$ ipython --no-banner

In [1]: import numpy as np

In [2]: np.set_printoptions(precision=3, suppress=True, linewidth=120)

In [3]: def rnd(a):
   ...:     return np.round(a, 3) + 0
   ...: 

In [4]: K = np.load("x.npy")

In [5]: rnd(K)
Out[5]: 
array([[ 0.605,  0.179, -0.467,  0.108,  0.61 ],
       [ 0.179,  0.918,  0.212, -0.049, -0.277],
       [-0.467,  0.212,  0.449,  0.127,  0.721],
       [ 0.108, -0.049,  0.127,  0.971, -0.166],
       [ 0.61 , -0.277,  0.721, -0.166,  0.057]])

In [6]: # keeps lengths

In [7]: vals, V = np.linalg.eig(K)

In [8]: rnd(vals)
Out[8]: array([ 1., -1.,  1.,  1.,  1.])

In [9]: rnd(np.sort(np.linalg.eigvals(K.T)))
Out[9]: array([-1.,  1.,  1.,  1.,  1.])

In [10]: rnd(K @ V[:, 0] - vals[0] * V[:, 0])
Out[10]: array([0., 0., 0., 0., 0.])

In [11]: print(rnd(np.prod(vals)))
-1.0

In [12]: rnd(np.sort(np.linalg.eigvals(K @ K)))
Out[12]: array([1., 1., 1., 1., 1.])

In [13]: rng = np.random.default_rng(99140)

In [14]: A2 = K + rng.integers(-2, 3, (5, 1)) @ rng.integers(-2, 3, (1, 5))

In [15]: rnd(A2)
Out[15]: 
array([[ 2.605, -1.821, -0.467, -1.892,  0.61 ],
       [-1.821,  2.918,  0.212,  1.951, -0.277],
       [-4.467,  4.212,  0.449,  4.127,  0.721],
       [ 2.108, -2.049,  0.127, -1.029, -0.166],
       [ 4.61 , -4.277,  0.721, -4.166,  0.057]])

In [16]: rnd(A2 - K)
Out[16]: 
array([[ 2., -2.,  0., -2.,  0.],
       [-2.,  2.,  0.,  2.,  0.],
       [-4.,  4.,  0.,  4.,  0.],
       [ 2., -2.,  0., -2.,  0.],
       [ 4., -4.,  0., -4.,  0.]])

In [17]: np.linalg.matrix_rank(A2 - K, tol=1e-8)
Out[17]: np.int64(1)

In [18]: np.abs(A2 - K).sum(axis=1)
Out[18]: array([ 6.,  6., 12.,  6., 12.])

In [19]: idx = rng.permutation(5)

In [20]: print(idx)
[1 0 3 2 4]

In [21]: A2 = K[idx][:, idx]

In [22]: rnd(A2)
Out[22]: 
array([[ 0.918,  0.179, -0.049,  0.212, -0.277],
       [ 0.179,  0.605,  0.108, -0.467,  0.61 ],
       [-0.049,  0.108,  0.971,  0.127, -0.166],
       [ 0.212, -0.467,  0.127,  0.449,  0.721],
       [-0.277,  0.61 , -0.166,  0.721,  0.057]])

In [23]: rnd(np.trace(A2))
Out[23]: np.float64(3.0)

In [24]: rnd(np.diag(A2))
Out[24]: array([0.918, 0.605, 0.971, 0.449, 0.057])

In [25]: vals, V = np.linalg.eigh(A2)

In [26]: vals.sum(), rnd(np.trace(A2))
Out[26]: (np.float64(3.0), np.float64(3.0))

In [27]: print(rnd(np.linalg.svd(A2, compute_uv=False)))
[1. 1. 1. 1. 1.]

In [28]: rnd(V @ np.diag(vals) @ V.T)
Out[28]: 
array([[ 0.918,  0.179, -0.049,  0.212, -0.277],
       [ 0.179,  0.605,  0.108, -0.467,  0.61 ],
       [-0.049,  0.108,  0.971,  0.127, -0.166],
       [ 0.212, -0.467,  0.127,  0.449,  0.721],
       [-0.277,  0.61 , -0.166,  0.721,  0.057]])

In [29]: print((vals > 1e-8).sum(), (vals < -1e-8).sum())
4 1

In [30]: rnd(V.T @ V)
Out[30]: 
array([[1., 0., 0., 0., 0.],
       [0., 1., 0., 0., 0.],
       [0., 0., 1., 0., 0.],
       [0., 0., 0., 1., 0.],
       [0., 0., 0., 0., 1.]])

In [31]: rnd(V.T @ A2 @ V)
Out[31]: 
array([[-1.,  0.,  0.,  0.,  0.],
       [ 0.,  1.,  0.,  0.,  0.],
       [ 0.,  0.,  1.,  0.,  0.],
       [ 0.,  0.,  0.,  1.,  0.],
       [ 0.,  0.,  0.,  0.,  1.]])

In [32]: print(rnd(np.linalg.eigvalsh(A2 @ A2)))
[1. 1. 1. 1. 1.]

In [33]: X = np.load("case5.npy")

In [34]: X
Out[34]: 
array([[0, 1, 0, 1, 0, 1, 1],
       [1, 0, 1, 1, 0, 1, 0],
       [0, 1, 0, 0, 0, 1, 0],
       [1, 1, 0, 0, 0, 1, 1],
       [0, 0, 0, 0, 0, 0, 0],
       [1, 1, 1, 1, 0, 0, 1],
       [1, 0, 0, 1, 0, 1, 0]])

In [35]: np.allclose(X[:-1].T @ np.linalg.lstsq(X[:-1].T, X[-1])[0], X[-1])
Out[35]: False

In [36]: X @ X
Out[36]: 
array([[4, 2, 2, 3, 0, 3, 2],
       [2, 4, 1, 2, 0, 3, 3],
       [2, 1, 2, 2, 0, 1, 1],
       [3, 2, 2, 4, 0, 3, 2],
       [0, 0, 0, 0, 0, 0, 0],
       [3, 3, 1, 3, 0, 5, 2],
       [2, 3, 1, 2, 0, 2, 3]])

In [37]: print(np.argwhere(np.triu(X)))
[[0 1]
 [0 3]
 [0 5]
 [0 6]
 [1 2]
 [1 3]
 [1 5]
 [2 5]
 [3 5]
 [3 6]
 [5 6]]

In [38]: low = np.diag(X.sum(axis=1)) - X

In [39]: (np.linalg.eigvalsh(low) < 1e-8).sum()
Out[39]: np.int64(2)

In [40]: rnd(np.linalg.eigvalsh(low))
Out[40]: array([0.   , 0.   , 1.83 , 3.689, 5.   , 5.481, 6.   ])

In [41]: round(np.linalg.det(low[1:, 1:]))
Out[41]: 0

In [42]: np.linalg.matrix_rank(low)
Out[42]: np.int64(5)

In [43]: left, sig, Vt = np.linalg.svd(X)

In [44]: V = Vt[:(sig > 1e-8).sum()]

In [45]: vec = X[1] + -2 * X[4] + rng.integers(2) * np.eye(7)[4]

In [46]: print(vec)
[1. 0. 1. 1. 1. 1. 0.]

In [47]: rnd(np.diag(V.T @ V))
Out[47]: array([1., 1., 1., 1., 0., 1., 1.])

In [48]: mat = np.loadtxt("run3.csv", delimiter=",")

In [49]: rnd(mat)
Out[49]: 
array([[-1.039,  0.827, -0.08 , -0.831,  0.109,  0.231, -0.623, -0.218, -1.379,  0.38 , -0.34 ,  0.336],
       [ 0.827, -1.681,  0.203, -0.635, -1.14 , -0.404, -0.342,  0.402, -0.183, -0.658, -0.329,  0.253],
       [-0.08 ,  0.203, -0.305, -0.439,  0.065,  0.927,  0.93 ,  1.372, -0.107,  0.066, -0.058, -0.954],
       [-0.831, -0.635, -0.439, -1.28 , -0.286,  0.462,  0.513, -0.427,  0.733, -0.158, -0.485,  0.893],
       [ 0.109, -1.14 ,  0.065, -0.286, -0.252, -0.77 ,  0.241,  0.105, -1.246,  0.587,  0.066,  0.018],
       [ 0.231, -0.404,  0.927,  0.462, -0.77 ,  0.871, -0.474, -0.688,  0.152,  0.517,  0.326,  0.032],
       [-0.623, -0.342,  0.93 ,  0.513,  0.241, -0.474, -0.599, -0.368, -0.258, -1.196, -0.006, -1.171],
       [-0.218,  0.402,  1.372, -0.427,  0.105, -0.688, -0.368, -0.204,  0.169,  0.728,  0.599,  0.562],
       [-1.379, -0.183, -0.107,  0.733, -1.246,  0.152, -0.258,  0.169, -1.08 ,  0.417, -0.133, -0.266],
       [ 0.38 , -0.658,  0.066, -0.158,  0.587,  0.517, -1.196,  0.728,  0.417,  0.129,  0.239, -0.383],
       [-0.34 , -0.329, -0.058, -0.485,  0.066,  0.326, -0.006,  0.599, -0.133,  0.239, -1.3  , -0.43 ],
       [ 0.336,  0.253, -0.954,  0.893,  0.018,  0.032, -1.171,  0.562, -0.266, -0.383, -0.43 , -0.26 ]])

In [50]: idx = rng.permutation(12)

In [51]: idx
Out[51]: array([ 3,  2,  1,  0,  7,  6,  5,  8,  4,  9, 11, 10])

In [52]: A2 = mat[idx][:, idx]

In [53]: rnd(A2)
Out[53]: 
array([[-1.28 , -0.439, -0.635, -0.831, -0.427,  0.513,  0.462,  0.733, -0.286, -0.158,  0.893, -0.485],
       [-0.439, -0.305,  0.203, -0.08 ,  1.372,  0.93 ,  0.927, -0.107,  0.065,  0.066, -0.954, -0.058],
       [-0.635,  0.203, -1.681,  0.827,  0.402, -0.342, -0.404, -0.183, -1.14 , -0.658,  0.253, -0.329],
       [-0.831, -0.08 ,  0.827, -1.039, -0.218, -0.623,  0.231, -1.379,  0.109,  0.38 ,  0.336, -0.34 ],
       [-0.427,  1.372,  0.402, -0.218, -0.204, -0.368, -0.688,  0.169,  0.105,  0.728,  0.562,  0.599],
       [ 0.513,  0.93 , -0.342, -0.623, -0.368, -0.599, -0.474, -0.258,  0.241, -1.196, -1.171, -0.006],
       [ 0.462,  0.927, -0.404,  0.231, -0.688, -0.474,  0.871,  0.152, -0.77 ,  0.517,  0.032,  0.326],
       [ 0.733, -0.107, -0.183, -1.379,  0.169, -0.258,  0.152, -1.08 , -1.246,  0.417, -0.266, -0.133],
       [-0.286,  0.065, -1.14 ,  0.109,  0.105,  0.241, -0.77 , -1.246, -0.252,  0.587,  0.018,  0.066],
       [-0.158,  0.066, -0.658,  0.38 ,  0.728, -1.196,  0.517,  0.417,  0.587,  0.129, -0.383,  0.239],
       [ 0.893, -0.954,  0.253,  0.336,  0.562, -1.171,  0.032, -0.266,  0.018, -0.383, -0.26 , -0.43 ],
       [-0.485, -0.058, -0.329, -0.34 ,  0.599, -0.006,  0.326, -0.133,  0.066,  0.239, -0.43 , -1.3  ]])

In [54]: np.allclose(A2, mat)
Out[54]: False

In [55]: rnd(np.diag(A2))
Out[55]: array([-1.28 , -0.305, -1.681, -1.039, -0.204, -0.599,  0.871, -1.08 , -0.252,  0.129, -0.26 , -1.3  ])

In [56]: rnd(np.trace(A2))
Out[56]: np.float64(-7.0)
